% ipython --no-banner

In [1]: import numpy as np

In [2]: from numpy import linalg as LA

In [3]: np.set_printoptions(precision=2, suppress=True, linewidth=140, sign=" ")

In [4]: def rd(a):
   ...:     return np.round(a, 2) + 0
   ...: 

In [5]: data = np.load("block1.npy")

In [6]: print(data)
[[-3.9  -0.38 -8.22 -7.61]
 [ 1.16  0.18  1.71  2.04]
 [-0.01 -0.65 -0.09 -0.1 ]]

In [7]: out = np.array([[0, 9], [-3, 9], [-8, -6], [-9, -1]])

In [8]: print(LA.matrix_rank(data @ out))
2

In [9]: print(rd(out.T @ data.T))
[[135.39 -32.58   3.57]
 [ 18.41  -0.24  -5.3 ]]

In [10]: print(np.vstack([data, out.T]).shape)
(5, 4)

In [11]: K = np.array([[-3, -2, -1], [0, 1, 2], [3, 4, 5], [6, 7, 8]])

In [12]: print(np.argsort(-LA.norm(K, axis=0).round(6), kind="stable")[:3])
[ 2  1  0]

In [13]: print(LA.cond(K) > 100)
True

In [14]: out = K[0, 0] * K[1:] - np.outer(K[1:, 0], K[0])

In [15]: print(out)
[[  0  -3  -6]
 [  0  -6 -12]
 [  0  -9 -18]]

In [16]: print(np.flatnonzero(~out.round(6).any(axis=1)))
[]

In [17]: print(K[:, 0] / K[0, 0])
[ 1. -0. -1. -2.]

In [18]: print(LA.matrix_rank(out), LA.matrix_rank(K))
1 2

In [19]: print(LA.lstsq(K[:-1].T, K[-1])[2])
2

In [20]: print(np.abs(np.diag(LA.qr(K)[1])) > 1e-9)
[ True  True False]

In [21]: print(rd(K @ LA.pinv(K) @ K))
[[-3. -2. -1.]
 [ 0.  1.  2.]
 [ 3.  4.  5.]
 [ 6.  7.  8.]]

In [22]: print(rd(np.trace(LA.pinv(K) @ K)))
2.0
